% ipython --no-banner

In [1]: import numpy as np

In [2]: np.set_printoptions(suppress=True, linewidth=200)

In [3]: tidy = lambda a: np.round(a, 1) + 0

In [4]: rng = np.random.default_rng(76321)

In [5]: X = np.eye(3, dtype=int)[rng.permutation(3)] * np.array([-2, 0, -2])

In [6]: print(X)
[[-2  0  0]
 [ 0  0  0]
 [ 0  0 -2]]

In [7]: # equal to its transpose

In [8]: print(np.linalg.cond(X) > 100)
True

In [9]: print((X != 0).astype(int))
[[1 0 0]
 [0 0 0]
 [0 0 1]]

In [10]: print(tidy(np.linalg.det(X)))
0.0

In [11]: print(np.flatnonzero(np.linalg.matrix_power((X != 0) + (X.T != 0) + np.eye(3), 3)[0]))
[0]

In [12]: U, sig, vt = np.linalg.svd(X)

In [13]: V = vt[:(sig > 1e-8).sum()]

In [14]: x = X[1] + 5 * X[2] + rng.integers(2) * np.eye(3)[2]

In [15]: print(x)
[  0.   0. -10.]

In [16]: print(tidy(np.linalg.norm(x - V.T @ V @ x)))
0.0

In [17]: print(V.T @ V)
[[1. 0. 0.]
 [0. 0. 0.]
 [0. 0. 1.]]

In [18]: print(np.einsum("ij,ji->", X, X))
8

In [19]: print(np.einsum("ii->", X))
-4

In [20]: feats = np.load("test4.npy")

In [21]: print(tidy(feats))
[[-3.5 -2.9  2. ]
 [ 2.4 -4.1 -1.6]
 [ 2.6 -0.1  4.3]]

In [22]: M2 = feats + rng.integers(-2, 3, (3, 2)) @ rng.integers(-2, 3, (2, 3))

In [23]: print(tidy(M2))
[[  0.5  -2.9   6. ]
 [ -1.6 -10.1   0.4]
 [  4.6  -1.1   7.3]]

In [24]: print(tidy(np.linalg.svd(M2 - feats, compute_uv=False)))
[7.7 6.6 0. ]

In [25]: print(np.linalg.matrix_rank(M2 - feats, tol=1e-8))
2

In [26]: print(tidy((feats + feats.T) / 2))
[[-3.5 -0.2  2.3]
 [-0.2 -4.1 -0.8]
 [ 2.3 -0.8  4.3]]

In [27]: print(tidy(np.linalg.det(feats)))
125.0

In [28]: print(tidy(np.abs(np.linalg.eigvals(feats)).max()))
5.0

In [29]: mat = np.array([[-1.0, 1.0, 1.0, 1.0],
    ...:     [1.0, -1.0, 1.0, 1.0],
    ...:     [1.0, 1.0, -1.0, 1.0],
    ...:     [1.0, 1.0, 1.0, -1.0]])

In [30]: # equal to its transpose

In [31]: z = rng.permutation(4)

In [32]: print(z)
[2 3 0 1]

In [33]: M2 = mat[z][:, z]

In [34]: print(np.allclose(M2, mat))
True

In [35]: print(tidy(np.sort(np.abs(np.linalg.eigvals(M2)))))
[2. 2. 2. 2.]

In [36]: print(np.trace(M2))
-4.0

In [37]: x = np.array([7, 4, 5, -8])

In [38]: target = mat @ x

In [39]: print(target)
[-6.  0. -2. 24.]

In [40]: print(tidy(np.linalg.solve(mat, 2 * target)))
[ 14.   8.  10. -16.]

In [41]: print(tidy(np.linalg.solve(mat.T, mat[3])))
[0. 0. 0. 1.]

In [42]: print(np.einsum("ij,ji->", mat, mat))
16.0

In [43]: O, Rm = np.linalg.qr(mat)

In [44]: print(O.shape, Rm.shape)
(4, 4) (4, 4)

In [45]: print(np.allclose(Rm.T @ Rm, mat.T @ mat))
True

In [46]: print(tidy(O))
[[-0.5  0.5 -0.5 -0.5]
 [ 0.5 -0.5 -0.5 -0.5]
 [ 0.5  0.5  0.5 -0.5]
 [ 0.5  0.5 -0.5  0.5]]

In [47]: print(tidy(O @ Rm))
[[-1.  1.  1.  1.]
 [ 1. -1.  1.  1.]
 [ 1.  1. -1.  1.]
 [ 1.  1.  1. -1.]]

In [48]: print(tidy(np.abs(np.diag(Rm))))
[2. 2. 2. 2.]

In [49]: print(tidy(feats[:, 0] @ feats[:, 1]))
0.0

In [50]: print(tidy(feats.T @ feats))
[[25.  0.  0.]
 [ 0. 25.  0.]
 [ 0.  0. 25.]]

In [51]: data = np.load("w.npy")

In [52]: print(data)
[[ 1 -3  1  3  1]
 [ 1  1 -3  1  3]
 [ 3  1  1 -3  1]
 [ 1  3  1  1 -3]
 [-3  1  3  1  1]]

In [53]: M2 = np.linalg.inv(data)

In [54]: print(tidy(M2))
[[ 0.1  0.   0.2  0.1 -0.1]
 [-0.1  0.1  0.   0.2  0.1]
 [ 0.1 -0.1  0.1  0.   0.2]
 [ 0.2  0.1 -0.1  0.1  0. ]
 [ 0.   0.2  0.1 -0.1  0.1]]

In [55]: print(tidy(np.linalg.det(data) * np.linalg.det(M2)))
1.0

In [56]: print(np.allclose(M2, data.T))
False

In [57]: print(np.allclose(data @ data.T, data.T @ data))
True

In [58]: print(data @ (-1.0) ** np.arange(5))
[ 3. -1.  7. -5. -1.]

In [59]: print(data @ np.ones(5))
[3. 3. 3. 3. 3.]

In [60]: x = np.array([9, -6, 3, 2, 4])

In [61]: target = data @ x

In [62]: beta, lr = np.zeros(5), 1 / np.linalg.norm(data, 2) ** 2

In [63]: for i in range(3):
    ...:     beta -= lr * data.T @ (data @ beta - target)
    ...:     if i % 1 == 0: print(i, round(np.linalg.norm(data @ beta - target), 1))
    ...: 
0 22.0
1 13.2
2 8.3

In [64]: print(tidy(beta))
[ 7.3 -6.   1.4  1.3  3.5]

In [65]: print(tidy(np.linalg.cond(data)))
1.9

In [66]: E = np.loadtxt("mat.csv", delimiter=",")

In [67]: print(E)
[[ 24.  18.  -6.  30.   0.  24.]
 [-32. -24.   8. -40.   0. -32.]
 [-12.  -9.   3. -15.   0. -12.]
 [ 20.  15.  -5.  25.   0.  20.]
 [-28. -21.   7. -35.   0. -28.]]

In [68]: # column 5 repeats column 0

In [69]: U, sig, vt = np.linalg.svd(E)

In [70]: V = vt[:(sig > 1e-8).sum()]

In [71]: x = E[4] + 2 * E[2] + rng.integers(2) * np.eye(6)[4]

In [72]: print(x)
[-52. -39.  13. -65.   0. -52.]

In [73]: print(tidy(np.linalg.norm(x - V.T @ V @ x)))
0.0

In [74]: print(np.linalg.matrix_rank(np.vstack([E, x])))
1

In [75]: print(E.sum(axis=1))
[  90. -120.  -45.   75. -105.]

In [76]: print(tidy(np.linalg.svd(E, compute_uv=False)))
[110.7   0.    0.    0.    0. ]

In [77]: print(tidy(np.linalg.norm(E)))
110.7

In [78]: print(E - E[0])
[[  0.   0.   0.   0.   0.   0.]
 [-56. -42.  14. -70.   0. -56.]
 [-36. -27.   9. -45.   0. -36.]
 [ -4.  -3.   1.  -5.   0.  -4.]
 [-52. -39.  13. -65.   0. -52.]]

In [79]: print(np.diff(E, axis=0))
[[-56. -42.  14. -70.   0. -56.]
 [ 20.  15.  -5.  25.   0.  20.]
 [ 32.  24.  -8.  40.   0.  32.]
 [-48. -36.  12. -60.   0. -48.]]

In [80]: arr = np.loadtxt("data.csv", delimiter=",")

In [81]: print(tidy(arr))
[[ 0.  -0.2  0. ]
 [-0.2  0.9 -0.2]
 [ 0.  -0.2  0. ]]

In [82]: ev, V = np.linalg.eigh(arr)

In [83]: print(tidy(np.linalg.svd(arr, compute_uv=False)))
[1. 0. 0.]

In [84]: print(np.unique(ev.round(6) + 0, return_counts=True)[1])
[2 1]

In [85]: print(np.abs(V[:, -1]).round(6).argmax())
1

In [86]: print(tidy(ev.sum()), np.trace(arr))
1.0 1.0

In [87]: print(tidy(V @ np.diag(ev) @ V.T))
[[ 0.  -0.2  0. ]
 [-0.2  0.9 -0.2]
 [ 0.  -0.2  0. ]]

In [88]: x = np.array([1, 1, 0])

In [89]: h = np.maximum(arr @ x, 0)

In [90]: print(tidy(np.maximum(arr @ x, 0) - np.maximum(-arr @ x, 0)))
[-0.1  0.7 -0.1]

In [91]: print(tidy(np.tanh(arr @ x)))
[-0.1  0.6 -0.1]

In [92]: print(tidy(arr * (h > 1e-9)[:, None]))
[[ 0.   0.   0. ]
 [-0.2  0.9 -0.2]
 [ 0.   0.   0. ]]

In [93]: print(tidy(h))
[0.  0.7 0. ]

In [94]: print(np.flatnonzero(h > 1e-9))
[1]

In [95]: M = np.array([[0.0, 5.0, -7.0], [5.0, 0.0, 0.0], [-7.0, 0.0, 0.0]])

In [96]: # rank 2

In [97]: print(tidy(M @ np.linalg.pinv(M) @ M))
[[ 0.  5. -7.]
 [ 5.  0.  0.]
 [-7.  0.  0.]]

In [98]: print(tidy(np.trace(np.linalg.pinv(M) @ M)))
2.0

In [99]: print(np.linalg.lstsq(M[:-1].T, M[-1])[2])
2

In [100]: print(np.abs(np.diag(np.linalg.qr(M)[1])) > 1e-9)
[ True  True False]

In [101]: print(np.allclose(M[:-1].T @ np.linalg.lstsq(M[:-1].T, M[-1])[0], M[-1]))
True

In [102]: cent = np.array([[-2, -2, -1, -2, 2]])

In [103]: K = rng.normal(size=(28, 1)) @ cent + np.array([6, -5, 5, 6, 1])

In [104]: print(tidy(K))
[[ 9.1 -1.9  6.6  9.1 -2.1]
 [ 4.5 -6.5  4.3  4.5  2.5]
 [10.  -1.   7.  10.  -3. ]
 [ 7.9 -3.1  6.   7.9 -0.9]
 [ 5.4 -5.6  4.7  5.4  1.6]
 [ 3.3 -7.7  3.7  3.3  3.7]
 [ 7.9 -3.1  5.9  7.9 -0.9]
 [ 3.8 -7.2  3.9  3.8  3.2]
 [ 9.8 -1.2  6.9  9.8 -2.8]
 [ 4.6 -6.4  4.3  4.6  2.4]
 [ 3.5 -7.5  3.7  3.5  3.5]
 [ 5.5 -5.5  4.7  5.5  1.5]
 [ 9.2 -1.8  6.6  9.2 -2.2]
 [ 5.6 -5.4  4.8  5.6  1.4]
 [ 5.  -6.   4.5  5.   2. ]
 [ 3.3 -7.7  3.6  3.3  3.7]
 [ 6.1 -4.9  5.   6.1  0.9]
 [ 4.4 -6.6  4.2  4.4  2.6]
 [ 3.6 -7.4  3.8  3.6  3.4]
 [ 8.  -3.   6.   8.  -1. ]
 [ 4.2 -6.8  4.1  4.2  2.8]
 [ 5.2 -5.8  4.6  5.2  1.8]
 [ 5.1 -5.9  4.6  5.1  1.9]
 [ 3.3 -7.7  3.6  3.3  3.7]
 [ 8.8 -2.2  6.4  8.8 -1.8]
 [ 5.  -6.   4.5  5.   2. ]
 [ 7.  -4.   5.5  7.   0. ]
 [ 6.3 -4.7  5.2  6.3  0.7]]

In [105]: # columns 0 and 3 are equal

In [106]: Xc = K - K.mean(axis=0)

In [107]: U, sig, vt = np.linalg.svd(Xc, full_matrices=False)

In [108]: print(np.linalg.matrix_rank(Xc))
1

In [109]: print(tidy(sig ** 2 / (sig ** 2).sum()))
[1. 0. 0. 0. 0.]

In [110]: print(np.abs(U[:, 0]).argmax())
2

In [111]: print(tidy(vt[0] * np.sign(vt[0, np.abs(vt[0]).argmax()])))
[ 0.5  0.5  0.2  0.5 -0.5]

In [112]: print(np.searchsorted(np.cumsum(sig ** 2) / (sig ** 2).sum(), 0.9) + 1)
1

In [113]: print(tidy(Xc.mean(axis=0)))
[0. 0. 0. 0. 0.]
